% ipython --no-banner

In [1]: import numpy as np

In [2]: from numpy import linalg as LA

In [3]: np.set_printoptions(precision=2, suppress=True, linewidth=140, floatmode="fixed")

In [4]: feats = np.loadtxt("w.csv", delimiter=",")

In [5]: print(feats)
[[ -0.50  -1.20   1.50  -0.70  -1.60   0.70   1.00]
 [  0.50  -1.00  -0.30   0.70  -0.50  -0.30   1.70]
 [  1.60   0.90  -1.00  -1.80  -0.10   0.20  -0.30]
 [ -0.30  -0.30  -0.10   1.00  -0.70   1.60  -0.30]
 [  0.80  -1.20   0.10   0.30   0.90   0.00  -0.90]
 [  0.20  -0.80   0.10   0.80   0.30  -1.60  -1.20]
 [ -1.80  -1.00   0.70   1.60   0.20   0.30  -1.40]
 [  0.30  -0.20  -2.70   1.30  -0.90   1.00   3.30]
 [ -1.10   1.20  -1.30  -1.70   0.20  -0.90   0.00]
 [ -0.70   0.50   2.30   0.00  -1.70   0.60  -0.90]
 [ -1.60   1.50   1.10   1.20   0.40  -0.10  -1.30]
 [  0.40   1.00  -0.30   0.80   1.00  -0.70  -1.20]
 [ -1.40  -0.20   0.70   0.60  -0.50  -0.30  -0.10]
 [  0.60   0.60   0.00   0.20   0.80  -0.80   0.90]
 [  0.40  -1.60   0.60   0.10  -1.10   0.90   1.10]
 [  0.90  -0.10  -0.60  -1.30   0.00  -0.90   0.30]
 [  0.80   2.00  -0.50   0.00   0.90  -0.10  -0.60]
 [  0.40  -1.10  -1.70  -0.60   0.80   0.00   0.70]
 [ -0.40  -0.40  -0.40  -1.00  -1.10  -1.60   0.10]
 [  0.30   0.80   0.40   0.30   0.70   1.40  -0.30]
 [ -0.10   1.10   0.00   0.40   0.10  -1.40  -0.40]
 [ -0.90  -0.30   0.50   0.70  -1.10   1.40   0.30]
 [  0.80   1.40  -0.80   0.30   0.00  -1.40  -0.90]
 [  1.50   0.70   0.70  -1.10  -0.30   0.50  -1.20]
 [ -1.50   1.60  -0.30  -0.20   1.10  -0.80   1.00]
 [  0.80   1.30  -0.10   0.60   0.70  -2.90   1.10]
 [ -0.60   1.40  -1.00  -1.80   0.50  -1.20   1.10]
 [ -0.50   0.40  -0.90  -1.30   0.10  -0.40   0.50]
 [  0.30  -0.40  -0.10  -0.60   0.30  -0.20   0.80]
 [  0.40   0.10   0.00  -0.70  -0.10  -1.50   1.80]
 [  0.40  -1.20  -1.20  -0.70   2.10  -0.20   1.20]
 [ -0.80   1.60  -0.20  -0.90  -0.90   1.40  -0.10]
 [  0.50   0.00  -0.20   0.30   0.30   0.30   0.50]
 [ -0.90  -0.70   0.50  -1.80  -1.20  -0.90  -1.60]
 [ -0.60   0.10   0.60   0.50  -1.00   0.20   0.60]
 [  1.50   0.60  -1.10  -0.70   0.40   0.00  -0.50]
 [ -0.50   0.10   0.90  -0.50   0.60   0.40   1.40]
 [ 14.00  12.00 -12.00 -12.00  34.00  14.00  10.00]
 [ -0.70  -0.30  -0.50  -0.20   0.50   0.40  -0.50]
 [  1.00  -0.60  -0.20   0.90  -1.10  -0.30   0.20]
 [ -1.10   1.40  -0.50  -0.60  -0.20  -0.90  -1.70]
 [ -1.80   0.00  -2.20   0.60   0.30  -0.30   0.80]
 [ -1.00  -0.40  -1.00   2.00   0.00  -1.00   1.40]
 [ -0.70  -0.50  -0.50   1.40  -0.80  -0.80  -0.10]
 [ -0.90  -1.00   0.80   1.50  -0.20   1.70   0.80]
 [  1.90   1.50   0.30   0.00  -0.80  -1.60   0.70]]

In [6]: vec = np.array([5, 4, 5, 1, 1, 1, 4])

In [7]: print(np.sign((feats @ vec).round(6)))
[ 1.00  1.00  1.00 -1.00 -1.00 -1.00 -1.00  1.00 -1.00  1.00 -1.00  1.00 -1.00  1.00  1.00  1.00  1.00 -1.00 -1.00  1.00  1.00 -1.00  1.00
  1.00  1.00  1.00 -1.00 -1.00  1.00  1.00 -1.00  1.00  1.00 -1.00  1.00  1.00  1.00  1.00 -1.00  1.00 -1.00 -1.00 -1.00 -1.00  1.00  1.00]

In [8]: cen = feats - feats.mean(axis=0)

In [9]: V = LA.svd(cen)[2][:1]

In [10]: other = cen - cen @ V.T @ V

In [11]: print(np.cov(cen @ V.T, rowvar=False))
46.15450358072771

In [12]: print(other.std(axis=0))
[0.83 0.88 0.78 0.89 0.54 1.03 0.99]

In [13]: print(np.diag(V.T @ V))
[0.10 0.07 0.07 0.07 0.55 0.09 0.05]

In [14]: print(round(float(LA.norm(other) / LA.norm(cen)), 2))
0.32

In [15]: print((cen @ V.T).std(axis=0))
[6.72]

In [16]: basis = feats[[14, 31]].astype(float)

In [17]: for _ in range(7):
    ...:     z = LA.norm(feats[:, None] - basis, axis=-1).argmin(axis=1)
    ...:     basis = np.array([feats[z == j].mean(axis=0) for j in range(2)])
    ...: 

In [18]: print(z)
[0 0 0 0 0 0 0 0 0 0 0 0 0 0 0 0 0 0 0 0 0 0 0 0 0 0 0 0 0 0 0 0 0 0 0 0 0 1 0 0 0 0 0 0 0 0]

In [19]: print(basis.round(2) + 0)
[[ -0.09   0.16  -0.18   0.00  -0.06  -0.22   0.17]
 [ 14.00  12.00 -12.00 -12.00  34.00  14.00  10.00]]

In [20]: print(np.abs(basis[1] - basis[0]).argmax())
4

In [21]: proj = feats @ LA.solve(feats.T @ feats, feats.T)

In [22]: print(round(float(np.trace(proj)), 2))
7.0

In [23]: print(LA.matrix_rank(np.eye(46) - proj))
39

In [24]: print(np.round(proj @ feats[:, 5], 2) + 0)
[ 0.70 -0.30  0.20  1.60  0.00 -1.60  0.30  1.00 -0.90  0.60 -0.10 -0.70 -0.30 -0.80  0.90 -0.90 -0.10  0.00 -1.60  1.40 -1.40  1.40 -1.40
  0.50 -0.80 -2.90 -1.20 -0.40 -0.20 -1.50 -0.20  1.40  0.30 -0.90  0.20  0.00  0.40 14.00  0.40 -0.30 -0.90 -0.30 -1.00 -0.80  1.70 -1.60]

In [25]: w1 = np.array([[0, 9, 4],
    ...:     [3, 3, 5],
    ...:     [9, 9, 0],
    ...:     [3, 7, 2],
    ...:     [1, 8, 3],
    ...:     [1, 2, 4],
    ...:     [8, 2, 1]])

In [26]: c = np.array([-1, 2, -1])

In [27]: hid = np.maximum(feats @ w1 + c, 0)

In [28]: print(LA.matrix_rank(hid))
3

In [29]: print((hid > 0).mean(axis=0))
[0.46 0.54 0.41]

In [30]: basis = np.array([[2, -1, 4], [3, 5, 2], [-5, -5, -5]])

In [31]: print((hid @ basis).round(6).argmax(axis=1))
[2 2 0 1 1 1 0 2 0 2 2 1 2 1 2 0 1 0 0 1 1 2 1 1 2 1 0 0 2 2 1 0 1 0 2 1 2 1 0 1 0 0 2 0 2 1]

In [32]: M = np.load("out7.npy")

In [33]: print(M)
[[ -2  -1   0   1   2   3   4   5   6   7   8   9]
 [ 10  11  12  13  14  15  16  17  18  19  20  21]
 [ 22  23  24  25  26  27  28  29  30  31  32  33]
 [ 34  35  36  37  38  39  40  41  42  43  44  45]
 [ 46  47  48  49  50  51  52  53  54  55  56  57]
 [ 58  59  60  61  62  63  64  65  66  67  68  69]
 [ 70  71  72  73  74  75  76  77  78  79  80  81]
 [ 82  83  84  85  86  87  88  89  90  91  92  93]
 [ 94  95  96  97  98  99 100 101 102 103 104 105]
 [106 107 108 109 110 111 112 113 114 115 116 117]
 [118 119 120 121 122 123 124 125 126 127 128 129]]

In [34]: r = LA.matrix_rank(M)

In [35]: print(r)
2

In [36]: ns = LA.svd(M)[2][r:].T

In [37]: print([int(LA.matrix_rank(np.delete(M, i, axis=0))) for i in range(11)])
[2, 2, 2, 2, 2, 2, 2, 2, 2, 2, 2]

In [38]: print([int(LA.matrix_rank(M[:i])) for i in range(1, len(M) + 1)])
[1, 2, 2, 2, 2, 2, 2, 2, 2, 2, 2]

In [39]: print(ns.shape)
(12, 10)

In [40]: print([int(LA.matrix_rank(M[:, :j + 1])) for j in range(12)])
[1, 2, 2, 2, 2, 2, 2, 2, 2, 2, 2, 2]

In [41]: print(np.allclose(M[:-1].T @ LA.lstsq(M[:-1].T, M[-1])[0], M[-1]))
True

In [42]: print(round(np.trace(LA.pinv(M) @ M), 2))
2.0

In [43]: print(np.abs(np.diag(LA.qr(M)[1])) > 1e-9)
[ True  True False False False False False False False False False]

In [44]: left, sig, VT = LA.svd(M, full_matrices=False)

In [45]: print(np.round(VT @ VT.T, 2) + 0)
[[1.00 0.00 0.00 0.00 0.00 0.00 0.00 0.00 0.00 0.00 0.00]
 [0.00 1.00 0.00 0.00 0.00 0.00 0.00 0.00 0.00 0.00 0.00]
 [0.00 0.00 1.00 0.00 0.00 0.00 0.00 0.00 0.00 0.00 0.00]
 [0.00 0.00 0.00 1.00 0.00 0.00 0.00 0.00 0.00 0.00 0.00]
 [0.00 0.00 0.00 0.00 1.00 0.00 0.00 0.00 0.00 0.00 0.00]
 [0.00 0.00 0.00 0.00 0.00 1.00 0.00 0.00 0.00 0.00 0.00]
 [0.00 0.00 0.00 0.00 0.00 0.00 1.00 0.00 0.00 0.00 0.00]
 [0.00 0.00 0.00 0.00 0.00 0.00 0.00 1.00 0.00 0.00 0.00]
 [0.00 0.00 0.00 0.00 0.00 0.00 0.00 0.00 1.00 0.00 0.00]
 [0.00 0.00 0.00 0.00 0.00 0.00 0.00 0.00 0.00 1.00 0.00]
 [0.00 0.00 0.00 0.00 0.00 0.00 0.00 0.00 0.00 0.00 1.00]]

In [46]: print(np.round(left.T @ M @ VT.T, 2) + 0)
[[850.59   0.00   0.00   0.00   0.00   0.00   0.00   0.00   0.00   0.00   0.00]
 [  0.00  20.33   0.00   0.00   0.00   0.00   0.00   0.00   0.00   0.00   0.00]
 [  0.00   0.00   0.00   0.00   0.00   0.00   0.00   0.00   0.00   0.00   0.00]
 [  0.00   0.00   0.00   0.00   0.00   0.00   0.00   0.00   0.00   0.00   0.00]
 [  0.00   0.00   0.00   0.00   0.00   0.00   0.00   0.00   0.00   0.00   0.00]
 [  0.00   0.00   0.00   0.00   0.00   0.00   0.00   0.00   0.00   0.00   0.00]
 [  0.00   0.00   0.00   0.00   0.00   0.00   0.00   0.00   0.00   0.00   0.00]
 [  0.00   0.00   0.00   0.00   0.00   0.00   0.00   0.00   0.00   0.00   0.00]
 [  0.00   0.00   0.00   0.00   0.00   0.00   0.00   0.00   0.00   0.00   0.00]
 [  0.00   0.00   0.00   0.00   0.00   0.00   0.00   0.00   0.00   0.00   0.00]
 [  0.00   0.00   0.00   0.00   0.00   0.00   0.00   0.00   0.00   0.00   0.00]]

In [47]: print(np.round(np.sqrt((sig ** 2).sum()), 2), round(LA.norm(M), 2))
850.83 850.83

In [48]: print(np.round(left.T @ left, 2) + 0)
[[1.00 0.00 0.00 0.00 0.00 0.00 0.00 0.00 0.00 0.00 0.00]
 [0.00 1.00 0.00 0.00 0.00 0.00 0.00 0.00 0.00 0.00 0.00]
 [0.00 0.00 1.00 0.00 0.00 0.00 0.00 0.00 0.00 0.00 0.00]
 [0.00 0.00 0.00 1.00 0.00 0.00 0.00 0.00 0.00 0.00 0.00]
 [0.00 0.00 0.00 0.00 1.00 0.00 0.00 0.00 0.00 0.00 0.00]
 [0.00 0.00 0.00 0.00 0.00 1.00 0.00 0.00 0.00 0.00 0.00]
 [0.00 0.00 0.00 0.00 0.00 0.00 1.00 0.00 0.00 0.00 0.00]
 [0.00 0.00 0.00 0.00 0.00 0.00 0.00 1.00 0.00 0.00 0.00]
 [0.00 0.00 0.00 0.00 0.00 0.00 0.00 0.00 1.00 0.00 0.00]
 [0.00 0.00 0.00 0.00 0.00 0.00 0.00 0.00 0.00 1.00 0.00]
 [0.00 0.00 0.00 0.00 0.00 0.00 0.00 0.00 0.00 0.00 1.00]]

In [49]: print(np.abs(VT[0]))
[0.27 0.27 0.28 0.28 0.28 0.29 0.29 0.29 0.30 0.30 0.30 0.31]

In [50]: print(left.shape, sig.shape, VT.shape)
(11, 11) (11,) (11, 12)

In [51]: u = np.array([0, -6, -3])

In [52]: print(np.array([np.convolve(row, u, "same") for row in M]))
[[   12    12     3    -6   -15   -24   -33   -42   -51   -60   -69   -78]
 [  -60   -96  -105  -114  -123  -132  -141  -150  -159  -168  -177  -186]
 [ -132  -204  -213  -222  -231  -240  -249  -258  -267  -276  -285  -294]
 [ -204  -312  -321  -330  -339  -348  -357  -366  -375  -384  -393  -402]
 [ -276  -420  -429  -438  -447  -456  -465  -474  -483  -492  -501  -510]
 [ -348  -528  -537  -546  -555  -564  -573  -582  -591  -600  -609  -618]
 [ -420  -636  -645  -654  -663  -672  -681  -690  -699  -708  -717  -726]
 [ -492  -744  -753  -762  -771  -780  -789  -798  -807  -816  -825  -834]
 [ -564  -852  -861  -870  -879  -888  -897  -906  -915  -924  -933  -942]
 [ -636  -960  -969  -978  -987  -996 -1005 -1014 -1023 -1032 -1041 -1050]
 [ -708 -1068 -1077 -1086 -1095 -1104 -1113 -1122 -1131 -1140 -1149 -1158]]

In [53]: print(np.polyval(u, M[4]))
[-279 -285 -291 -297 -303 -309 -315 -321 -327 -333 -339 -345]

In [54]: print(np.convolve(M[4], u))
[   0 -276 -420 -429 -438 -447 -456 -465 -474 -483 -492 -501 -510 -171]

In [55]: print(np.correlate(M[4], M[6], "full"))
[ 3726  7487 11282 15110 18970 22861 26782 30732 34710 38715 42746 46802 43010 39195 35358 31500 27622 23725 19810 15878 11930  7967  3990]

In [56]: left, sig, VT = LA.svd(M)

In [57]: V = VT[:(sig > 1e-8).sum()]

In [58]: rng = np.random.default_rng(65760)

In [59]: vec = M[0] + -2 * M[6] + rng.integers(2) * np.eye(12)[3]

In [60]: print(vec)
[-142.00 -143.00 -144.00 -144.00 -146.00 -147.00 -148.00 -149.00 -150.00 -151.00 -152.00 -153.00]

In [61]: print(round(float(LA.norm(vec - V.T @ V @ vec)), 2))
0.93

In [62]: E = np.load("block5.npy")

In [63]: print(E)
[[ -3.00   5.00  -5.00   0.00]
 [  0.00   7.00 -10.00   0.00]
 [  0.00   5.00  -8.00   0.00]
 [  4.00   3.00  -7.00  -1.00]]

In [64]: vec = np.array([-2, -3, -2, -2])

In [65]: a = np.maximum(E @ vec, 0)

In [66]: print(np.tanh(E @ vec))
[ 0.76 -0.76  0.76 -0.76]

In [67]: print(E * (a > 1e-9)[:, None])
[[-3.00  5.00 -5.00  0.00]
 [ 0.00  0.00 -0.00  0.00]
 [ 0.00  5.00 -8.00  0.00]
 [ 0.00  0.00 -0.00 -0.00]]

In [68]: print(np.maximum(E @ vec, 0) - np.maximum(-E @ vec, 0))
[ 1.00 -1.00  1.00 -1.00]

In [69]: u = np.array([-1, 2, 1, -2])

In [70]: other = E + np.outer(u, np.eye(4)[0])

In [71]: print(LA.matrix_rank(LA.inv(other) - LA.inv(E), tol=1e-8))
1

In [72]: print(round(LA.det(other) / LA.det(E), 2), round(float(1 + LA.solve(E, u)[0]), 2))
2.17 2.17

In [73]: other = LA.invert(E)
---------------------------------------------------------------------------
AttributeError                            Traceback (most recent call last)
Cell In[73], line 1
----> 1 other = LA.invert(E)

AttributeError: module 'numpy.linalg' has no attribute 'invert'

In [74]: other = LA.inv(E)

In [75]: print(other.round(2) + 0)
[[-0.33  0.83 -0.83  0.00]
 [ 0.00  1.33 -1.67  0.00]
 [ 0.00  0.83 -1.17  0.00]
 [-1.33  1.50 -0.17 -1.00]]

In [76]: print(np.round(LA.slogdet(E)[0], 2))
-1.0

In [77]: print(np.round(LA.det(E) * LA.det(other), 2))
1.0

In [78]: print((np.abs(other) > 1e-9).astype(int))
[[1 1 1 0]
 [0 1 1 0]
 [0 1 1 0]
 [1 1 1 1]]
